>>> import numpy as np
>>> np.set_printoptions(precision=2, suppress=True, linewidth=200, legacy="1.25")
>>> F = np.array([[-5.0, 8.0, -5.0, -2.0],
...     [-2.0, 4.0, -2.0, 0.0],
...     [2.0, -2.0, 2.0, 2.0],
...     [4.0, -6.0, 4.0, 2.0]])
>>> np.allclose(F[:-1].T @ np.linalg.lstsq(F[:-1].T, F[-1])[0], F[-1])
True
>>> np.abs(np.diag(np.linalg.qr(F)[1])) > 1e-9
array([ True,  True, False, False])
>>> np.linalg.lstsq(F[:-1].T, F[-1])[2]
2
>>> feats = np.diag(np.array([1, -2, 2, -1, 1]))
>>> feats
array([[ 1,  0,  0,  0,  0],
       [ 0, -2,  0,  0,  0],
       [ 0,  0,  2,  0,  0],
       [ 0,  0,  0, -1,  0],
       [ 0,  0,  0,  0,  1]])
>>> round(np.linalg.eigvalsh(feats).min(), 2)
-2.0
>>> feats @ feats
array([[1, 0, 0, 0, 0],
       [0, 4, 0, 0, 0],
       [0, 0, 4, 0, 0],
       [0, 0, 0, 1, 0],
       [0, 0, 0, 0, 1]])
>>> np.prod(np.diag(feats)), np.round(np.linalg.det(feats), 2)
(4, 4.0)
>>> vec = np.array([2, 2, -1, 1, 3])
>>> np.linalg.norm(feats @ vec) <= np.linalg.norm(feats, 2) * np.linalg.norm(vec) + 1e-9
True
>>> feats @ (2 * vec)
array([ 4, -8, -4, -2,  6])
>>> feats * vec
array([[ 2,  0,  0,  0,  0],
       [ 0, -4,  0,  0,  0],
       [ 0,  0, -2,  0,  0],
       [ 0,  0,  0, -1,  0],
       [ 0,  0,  0,  0,  3]])
>>> (feats * vec).sum(axis=1)
array([ 2, -4, -2, -1,  3])
>>> M = np.load("m.npy")
>>> M
array([[1.  , 0.9 , 0.81, 0.73, 0.66, 0.59, 0.53],
       [0.9 , 1.  , 0.9 , 0.81, 0.73, 0.66, 0.59],
       [0.81, 0.9 , 1.  , 0.9 , 0.81, 0.73, 0.66],
       [0.73, 0.81, 0.9 , 1.  , 0.9 , 0.81, 0.73],
       [0.66, 0.73, 0.81, 0.9 , 1.  , 0.9 , 0.81],
       [0.59, 0.66, 0.73, 0.81, 0.9 , 1.  , 0.9 ],
       [0.53, 0.59, 0.66, 0.73, 0.81, 0.9 , 1.  ]])
>>> u = np.array([5, 2, 3])
>>> print(np.round(np.cross(M[5, :3], M[4, :3]), 2) + 0)
[0. 0. 0.]
>>> np.polyval(u, M[5])
array([ 5.92,  6.5 ,  7.12,  7.9 ,  8.85, 10.  ,  8.85])
>>> print(np.linalg.norm(M, axis=1).argmax())
3
>>> round(M[1] @ M[5], 2)
4.35
>>> np.linalg.norm(M, axis=0)
array([2.02, 2.14, 2.21, 2.24, 2.21, 2.14, 2.02])
>>> np.round(np.linalg.norm(M) ** 2 / np.linalg.norm(M, 2) ** 2, 2)
1.02
>>> round(np.linalg.norm(M, 1), 2), round(np.linalg.norm(M, np.inf), 2)
(5.88, 5.88)
>>> print(np.linalg.norm(M, axis=1))
[2.02 2.14 2.21 2.24 2.21 2.14 2.02]
>>> np.round(np.linalg.norm(M, "nuc"), 2)
7.0
>>> print(round(np.linalg.norm(M, 2), 2))
5.6
>>> A = np.load("run1.npy")
>>> A
array([[1, 0, 0, 0, 0, 0],
       [0, 2, 0, 0, 0, 0],
       [0, 0, 0, 0, 0, 0],
       [0, 0, 0, 2, 0, 0],
       [0, 0, 0, 0, 3, 0],
       [0, 0, 0, 0, 0, 1]])
>>> round(float(np.trace(np.linalg.pinv(A) @ A)), 2)
5.0
>>> print(np.unique(A.round(6), axis=0).shape)
(6, 6)
>>> np.linalg.lstsq(A[:-1].T, A[-1])[2]
4
>>> A @ np.linalg.pinv(A) @ A
array([[1., 0., 0., 0., 0., 0.],
       [0., 2., 0., 0., 0., 0.],
       [0., 0., 0., 0., 0., 0.],
       [0., 0., 0., 2., 0., 0.],
       [0., 0., 0., 0., 3., 0.],
       [0., 0., 0., 0., 0., 1.]])
>>> np.abs(np.diag(np.linalg.qr(A)[1])) > 1e-9
array([ True,  True, False,  True,  True,  True])
>>> np.allclose(A[:-1].T @ np.linalg.lstsq(A[:-1].T, A[-1])[0], A[-1])
False
>>> np.linalg.matrix_rank(A - A[0, 0] * np.eye(6))
4
>>> print(np.prod(np.diag(A)), round(float(np.linalg.det(A)), 2))
0 0.0
>>> print([int(np.linalg.matrix_rank(np.linalg.matrix_power(A, p))) for p in range(1, 7)])
[5, 5, 5, 5, 5, 5]
>>> rk = np.linalg.matrix_rank(A)
>>> rk
5
>>> null = np.linalg.svd(A)[2][rk:].T
>>> A @ null
array([[0.],
       [0.],
       [0.],
       [0.],
       [0.],
       [0.]])
>>> [int(np.linalg.matrix_rank(A[:, :j + 1])) for j in range(6)]
[1, 2, 2, 3, 4, 5]
>>> print([int(np.linalg.matrix_rank(A[:i])) for i in range(1, len(A) + 1)])
[1, 2, 2, 3, 4, 5]
>>> print(np.allclose(A @ null, 0))
True
>>> blk = np.stack([A, -3 * A, A[::-1]])
>>> np.linalg.matrix_rank(blk.reshape(3, -1))
2
>>> blk.sum(axis=0)
array([[-2,  0,  0,  0,  0,  1],
       [ 0, -4,  0,  0,  3,  0],
       [ 0,  0,  0,  2,  0,  0],
       [ 0,  0,  0, -4,  0,  0],
       [ 0,  2,  0,  0, -6,  0],
       [ 1,  0,  0,  0,  0, -2]])
>>> (blk @ A.T).shape
(3, 6, 6)
>>> print(np.linalg.norm(blk, axis=(1, 2)))
[ 4.36 13.08  4.36]
>>> np.linalg.det(blk)
array([0., 0., 0.])
>>> W0 = np.load("mat.npy")
>>> W0
array([[ 0,  0,  0,  0, -9, -6],
       [ 0,  0,  0,  0,  0,  0],
       [ 0,  0,  0,  0, -9, -9],
       [ 0, -6, -4,  0,  9,  6],
       [ 0,  0,  0,  0,  0,  0],
       [ 0, -6, -6,  0,  9,  9]])
>>> left, sig, Vt = np.linalg.svd(W0)
>>> V = Vt[:(sig > 1e-8).sum()]
>>> rng = np.random.default_rng(857)
>>> vec = W0[2] + -3 * W0[0] + rng.integers(2) * np.eye(6)[4]
>>> print(vec)
[ 0.  0.  0.  0. 19.  9.]
>>> np.round(np.diag(V.T @ V), 2) + 0
array([0., 1., 1., 0., 1., 1.])
>>> np.linalg.matrix_rank(np.vstack([W0, vec]))
4
>>> round(np.linalg.norm(vec - V.T @ V @ vec), 2)
0.0
>>> m1 = np.load("case8.npy")
>>> m1
array([[ 3,  3,  3,  3,  3],
       [ 3,  6,  6,  6,  6],
       [ 3,  6,  9,  9,  9],
       [ 3,  6,  9, 12, 12],
       [ 3,  6,  9, 12, 15]])
>>> lab = rng.permutation(5)
>>> Y = m1[:, lab] * rng.choice([-1, 1], 5)
>>> Y
array([[  3,  -3,  -3,  -3,   3],
       [  6,  -6,  -6,  -6,   3],
       [  9,  -9,  -9,  -6,   3],
       [ 12,  -9, -12,  -6,   3],
       [ 12,  -9, -15,  -6,   3]])
>>> left, _, Vt = np.linalg.svd(m1.T @ Y)
>>> lab
array([3, 2, 4, 1, 0])
>>> np.round(np.linalg.lstsq(m1, Y)[0], 2) + 0
array([[ 0.,  0.,  0.,  0.,  1.],
       [ 0.,  0.,  0., -1.,  0.],
       [ 0., -1.,  0.,  0.,  0.],
       [ 1.,  0.,  0.,  0.,  0.],
       [ 0.,  0., -1.,  0.,  0.]])
>>> data = np.array([[-3.46, -0.26, 2.38, 0.1, -0.26, -1.1, 1.8],
...     [-1.6, -0.43, 1.53, -0.1, 0.26, -0.97, 1.42],
...     [8.29, -0.67, -3.91, -0.85, 2.21, 0.71, -1.86],
...     [2.78, 1.65, -3.91, 0.6, -1.56, 3.03, -4.18],
...     [2.46, -0.3, -1.02, -0.3, 0.78, 0.06, -0.36],
...     [-0.38, 0.16, 0.0, 0.1, -0.26, 0.16, -0.16]])
>>> # looks like rank 2
>>> left, sig, Vt = np.linalg.svd(data)
>>> V = Vt[:(sig > 1e-8).sum()]
>>> vec = data[5] + -2 * data[1] + rng.integers(2) * np.eye(7)[2]
>>> vec
array([ 2.82,  1.02, -2.06,  0.3 , -0.78,  2.1 , -3.  ])
>>> round(np.linalg.norm(vec - V.T @ V @ vec), 2)
0.84
>>> u = np.array([-3, -2, 1, 2, -3, 0])
>>> v = np.array([0, 1, 0, 2, 0, 0, 0])
>>> mat = np.outer(u, v)
>>> mat
array([[ 0, -3,  0, -6,  0,  0,  0],
       [ 0, -2,  0, -4,  0,  0,  0],
       [ 0,  1,  0,  2,  0,  0,  0],
       [ 0,  2,  0,  4,  0,  0,  0],
       [ 0, -3,  0, -6,  0,  0,  0],
       [ 0,  0,  0,  0,  0,  0,  0]])
>>> rk = np.linalg.matrix_rank(mat)
>>> rk
1
>>> null = np.linalg.svd(mat)[2][rk:].T
>>> np.allclose(mat @ null, 0)
True
>>> np.linalg.matrix_rank(mat.T @ mat), np.linalg.matrix_rank(mat @ mat.T)
(1, 1)
>>> print([int(np.linalg.matrix_rank(np.delete(mat, i, axis=0))) for i in range(6)])
[1, 1, 1, 1, 1, 1]
>>> np.round(null @ null.T, 2) + 0
array([[ 1. ,  0. ,  0. ,  0. ,  0. ,  0. ,  0. ],
       [ 0. ,  0.8,  0. , -0.4,  0. ,  0. ,  0. ],
       [ 0. ,  0. ,  1. ,  0. ,  0. ,  0. ,  0. ],
       [ 0. , -0.4,  0. ,  0.2,  0. ,  0. ,  0. ],
       [ 0. ,  0. ,  0. ,  0. ,  1. ,  0. ,  0. ],
       [ 0. ,  0. ,  0. ,  0. ,  0. ,  1. ,  0. ],
       [ 0. ,  0. ,  0. ,  0. ,  0. ,  0. ,  1. ]])
>>> null.shape
(7, 6)
>>> vec = np.array([1, 1, 2, 2, 1, 1, 1])
>>> mat @ np.ones(7)
array([-9., -6.,  3.,  6., -9.,  0.])
>>> print(mat * vec)
[[  0  -3   0 -12   0   0   0]
 [  0  -2   0  -8   0   0   0]
 [  0   1   0   4   0   0   0]
 [  0   2   0   8   0   0   0]
 [  0  -3   0 -12   0   0   0]
 [  0   0   0   0   0   0   0]]
>>> mat @ np.eye(7)[2]
array([0., 0., 0., 0., 0., 0.])
>>> print(mat @ vec)
[-15 -10   5  10 -15   0]
>>> np.einsum("ij,j->i", mat, vec)
array([-15, -10,   5,  10, -15,   0])
>>> w, V = np.linalg.eigh(feats)
>>> print(w)
[-2. -1.  1.  1.  2.]
>>> print(V.T @ feats @ V)
[[-2.  0.  0.  0.  0.]
 [ 0. -1.  0.  0.  0.]
 [ 0.  0.  1.  0.  0.]
 [ 0.  0.  0.  1.  0.]
 [ 0.  0.  0.  0.  2.]]
>>> print(w.sum(), np.trace(feats))
1.0 1
>>> print(np.unique(w.round(6) + 0, return_counts=True)[1])
[1 1 2 1]
>>> left, sig, Vt = np.linalg.svd(mat)
>>> np.argmax(sig[:-1] / (sig[1:] + 1e-6)) + 1
1
>>> Y = left[:, :1] @ np.diag(sig[:1]) @ Vt[:1]
>>> np.linalg.matrix_rank(mat, rtol=0.05)
1
>>> np.round(np.linalg.norm(mat - Y) / np.linalg.norm(mat), 2)
0.0
>>> print(np.linalg.matrix_rank(Y))
1
>>> round(np.abs(mat - Y).max(), 2)
0.0
>>> round(float(np.linalg.norm(mat - Y, 2)), 2), round(sig[1], 2)
(0.0, 0.0)
>>> np.unique(mat.round(6), axis=0).shape
(5, 7)
>>> np.linalg.lstsq(mat[:-1].T, mat[-1])[2]
1
>>> mat @ np.linalg.pinv(mat) @ mat
array([[ 0., -3.,  0., -6.,  0.,  0.,  0.],
       [ 0., -2.,  0., -4.,  0.,  0.,  0.],
       [ 0.,  1.,  0.,  2.,  0.,  0.,  0.],
       [ 0.,  2.,  0.,  4.,  0.,  0.,  0.],
       [ 0., -3.,  0., -6.,  0.,  0.,  0.],
       [ 0.,  0.,  0.,  0.,  0.,  0.,  0.]])
>>> round(np.trace(np.linalg.pinv(mat) @ mat), 2)
1.0
>>> np.abs(np.diag(np.linalg.qr(mat)[1])) > 1e-9
array([False,  True, False, False, False, False])
